$ python3 -q
>>> import numpy as np
>>> np.set_printoptions(suppress=True, linewidth=200)
>>> rnd = lambda a: np.round(a, 2) + 0
>>> E = np.array([[5, -3, 5, -3, 5, -3],
...     [5, -4, 5, -4, 5, -4],
...     [-4, -1, -4, -1, -4, -1],
...     [5, -3, 5, -3, 5, -3],
...     [5, -4, 5, -4, 5, -4],
...     [-4, -1, -4, -1, -4, -1]])
>>> rk = np.linalg.matrix_rank(E)
>>> rk
np.int64(2)
>>> ns = np.linalg.svd(E)[2][rk:].T
>>> [int(np.linalg.matrix_rank(E[:, :j + 1])) for j in range(6)]
[1, 2, 2, 2, 2, 2]
>>> [int(np.linalg.matrix_rank(np.delete(E, i, axis=0))) for i in range(6)]
[2, 2, 2, 2, 2, 2]
>>> Uu, sig, Vh = np.linalg.svd(E)
>>> rnd(sig)
array([22.3 ,  7.39,  0.  ,  0.  ,  0.  ,  0.  ])
>>> out = Uu[:, :2] @ np.diag(sig[:2]) @ Vh[:2]
>>> rnd(np.linalg.norm(E - out, 2)), rnd(sig[2])
(np.float64(0.0), np.float64(0.0))
>>> rnd(np.linalg.norm(E - out) / np.linalg.norm(E))
np.float64(0.0)
>>> rnd(np.abs(E - out).max())
np.float64(0.0)
>>> vec = np.array([-3, 2, 1, 1, 1, 2])
>>> h1 = np.maximum(E @ vec, 0)
>>> h1
array([0, 0, 0, 0, 0, 0])
>>> np.maximum(E @ vec, 0) - np.maximum(-E @ vec, 0)
array([-20, -25,  -1, -20, -25,  -1])
>>> rnd(np.tanh(E @ vec))
array([-1.  , -1.  , -0.76, -1.  , -1.  , -0.76])
>>> arr = 0.2 ** np.abs(np.subtract.outer(np.arange(3), np.arange(3)))
>>> rnd(arr)
array([[1.  , 0.2 , 0.04],
       [0.2 , 1.  , 0.2 ],
       [0.04, 0.2 , 1.  ]])
>>> vals, evecs = np.linalg.eig(arr)
>>> rnd(vals)
array([1.3 , 0.96, 0.74])
>>> rnd(arr @ evecs[:, 0] - vals[0] * evecs[:, 0])
array([0., 0., 0.])
>>> rnd(np.sort(np.linalg.eigvals(arr.T)))
array([0.74, 0.96, 1.3 ])
>>> M = np.array([[3, 7], [3, 7]])
>>> rk = np.linalg.matrix_rank(M)
>>> rk
np.int64(1)
>>> ns = np.linalg.svd(M)[2][rk:].T
>>> ns.shape
(2, 1)
>>> [int(np.linalg.matrix_rank(M[:i])) for i in range(1, len(M) + 1)]
[1, 1]
>>> [int(np.linalg.matrix_rank(np.delete(M, i, axis=0))) for i in range(2)]
[1, 1]
>>> rnd(M @ ns)
array([[0.],
       [0.]])
>>> np.linalg.matrix_rank(M.T @ M), np.linalg.matrix_rank(M @ M.T)
(np.int64(1), np.int64(1))
>>> u, r1 = M[1], M[0]
>>> u @ r1
np.int64(58)
>>> pr = (u @ r1) / (u @ u) * u
>>> r1 - pr
array([0., 0.])
>>> np.outer(u, r1)
array([[ 9, 21],
       [21, 49]])
>>> rnd(np.linalg.norm(u + r1) ** 2 + np.linalg.norm(u - r1) ** 2)
np.float64(232.0)
>>> pr
array([3., 7.])
>>> P = np.triu(np.array([[-2, 0], [-2, -1]]), 1) + np.eye(2)
>>> out = P @ M @ np.linalg.inv(P)
>>> rnd(np.linalg.det(out))
np.float64(0.0)
>>> np.linalg.matrix_rank(out)
np.int64(1)
>>> np.poly(out)
array([  1., -10.,   0.])
>>> P @ M - M @ P
array([[0., 0.],
       [0., 0.]])
>>> Uu, sig, Vh = np.linalg.svd(M)
>>> np.argmax(sig[:-1] / (sig[1:] + 1e-6)) + 1
np.int64(1)
>>> out = Uu[:, :1] @ np.diag(sig[:1]) @ Vh[:1]
>>> np.linalg.matrix_rank(out)
np.int64(1)
>>> np.linalg.matrix_rank(M, rtol=0.05)
np.int64(1)
>>> u = np.array([0, 2, 8])
>>> r1 = np.array([-7, 9, 2])
>>> A = u[:, None] + r1[None, :]
>>> A
array([[-7,  9,  2],
       [-5, 11,  4],
       [ 1, 17, 10]])
>>> np.linalg.matrix_rank(A, rtol=0.1)
np.int64(2)
>>> Uu, sig, Vh = np.linalg.svd(A)
>>> rnd(sig)
array([24.93,  8.04,  0.  ])
>>> np.argmax(sig[:-1] / (sig[1:] + 1e-6)) + 1
np.int64(2)
>>> out = Uu[:, :2] @ np.diag(sig[:2]) @ Vh[:2]
>>> rnd(out)
array([[-7.,  9.,  2.],
       [-5., 11.,  4.],
       [ 1., 17., 10.]])
>>> np.linalg.matrix_rank(A, rtol=0.05)
np.int64(2)
>>> rnd(np.linalg.norm(A - out) / np.linalg.norm(A))
np.float64(0.0)
>>> rnd(np.linalg.norm(A - out, 2)), rnd(sig[2])
(np.float64(0.0), np.float64(0.0))
>>> data = np.load("a.npy")
>>> data
array([[0, 0, 0],
       [0, 0, 0],
       [0, 2, 1],
       [0, 0, 0],
       [0, 0, 0],
       [0, 2, 0],
       [0, 1, 2],
       [0, 0, 0],
       [0, 0, 0],
       [0, 0, 0],
       [0, 0, 0],
       [0, 1, 2],
       [0, 2, 0],
       [0, 0, 0],
       [0, 1, 2],
       [0, 2, 0],
       [0, 0, 0],
       [0, 0, 0],
       [0, 1, 2],
       [0, 0, 0],
       [0, 2, 0],
       [0, 0, 0]])
>>> rk = np.linalg.matrix_rank(data)
>>> rk
np.int64(2)
>>> ns = np.linalg.svd(data)[2][rk:].T
>>> [int(np.linalg.matrix_rank(np.delete(data, i, axis=0))) for i in range(22)]
[2, 2, 2, 2, 2, 2, 2, 2, 2, 2, 2, 2, 2, 2, 2, 2, 2, 2, 2, 2, 2, 2]
>>> np.allclose(data @ ns, 0)
True
>>> ns @ ns.T
array([[1., 0., 0.],
       [0., 0., 0.],
       [0., 0., 0.]])
>>> ns[:, 0] / ns[np.abs(ns[:, 0]).round(6).argmax(), 0]
array([1., 0., 0.])
>>> ns.shape
(3, 1)
>>> data @ ns
array([[0.],
       [0.],
       [0.],
       [0.],
       [0.],
       [0.],
       [0.],
       [0.],
       [0.],
       [0.],
       [0.],
       [0.],
       [0.],
       [0.],
       [0.],
       [0.],
       [0.],
       [0.],
       [0.],
       [0.],
       [0.],
       [0.]])
